$ python3 -q
>>> import numpy as np
>>> import numpy.linalg as la
>>> np.set_printoptions(precision=2, suppress=True, linewidth=100)
>>> rnd = lambda a: np.round(a, 2) + 0
>>> arr = np.array([[0.0, 2.3, 0.0, 1.2, -0.2],
...     [-0.4, 0.6, -1.2, 0.0, 0.2],
...     [0.6, 0.3, 1.6, -0.1, 0.3]])
>>> arr[:, 4] *= 5
>>> arr
array([[ 0. ,  2.3,  0. ,  1.2, -1. ],
       [-0.4,  0.6, -1.2,  0. ,  1. ],
       [ 0.6,  0.3,  1.6, -0.1,  1.5]])
>>> rnd(la.norm(arr) ** 2 / la.norm(arr, 2) ** 2)
np.float64(1.97)
>>> print(rnd(la.norm(arr, axis=1)))
[2.78 1.72 2.3 ]
>>> rnd(arr[0] @ arr[1])
np.float64(0.38)
>>> f = np.array([1, 0, 1])
>>> print(rnd(np.convolve(arr[2], f)))
[ 0.6  0.3  2.2  0.2  3.1 -0.1  1.5]
>>> rnd(np.cross(arr[2, :3], arr[1, :3]))
array([-1.32,  0.08,  0.48])
>>> rnd(np.correlate(arr[2], arr[1], "full"))
array([ 0.6 ,  0.3 ,  0.88, -0.1 , -0.48,  0.96, -2.5 ,  0.94, -0.6 ])
>>> T = np.stack([arr, -3 * arr, arr[::-1]])
>>> rnd(T.sum(axis=0))
array([[ 0.6, -4.3,  1.6, -2.5,  3.5],
       [ 0.4, -0.6,  1.2,  0. , -1. ],
       [-1.2,  1.7, -3.2,  1.4, -4. ]])
>>> la.matrix_rank(T)
array([3, 3, 3])
>>> rnd(la.norm(T, axis=(1, 2)))
array([ 3.99, 11.98,  3.99])
>>> rnd(arr.sum(axis=0))
array([0.2, 3.2, 0.4, 1.1, 1.5])
>>> rnd(np.diff(arr, axis=0))
array([[-0.4, -1.7, -1.2, -1.2,  2. ],
       [ 1. , -0.3,  2.8, -0.1,  0.5]])
>>> rnd(arr.mean(axis=0))
array([0.07, 1.07, 0.13, 0.37, 0.5 ])
>>> np.count_nonzero(arr)
np.int64(12)
>>> la.rank(arr)
Traceback (most recent call last):
  File "<python-input-22>", line 1, in <module>
    la.rank(arr)
    ^^^^^^^
AttributeError: module 'numpy.linalg' has no attribute 'rank'
>>> rnd(la.norm(arr))
np.float64(3.99)
>>> la.matrix_rank(arr)
np.int64(3)
>>> rnd(arr - arr[0])
array([[ 0. ,  0. ,  0. ,  0. ,  0. ],
       [-0.4, -1.7, -1.2, -1.2,  2. ],
       [ 0.6, -2. ,  1.6, -1.3,  2.5]])
>>> arr.sum(axis=1)
array([2.5, 0. , 3.9])
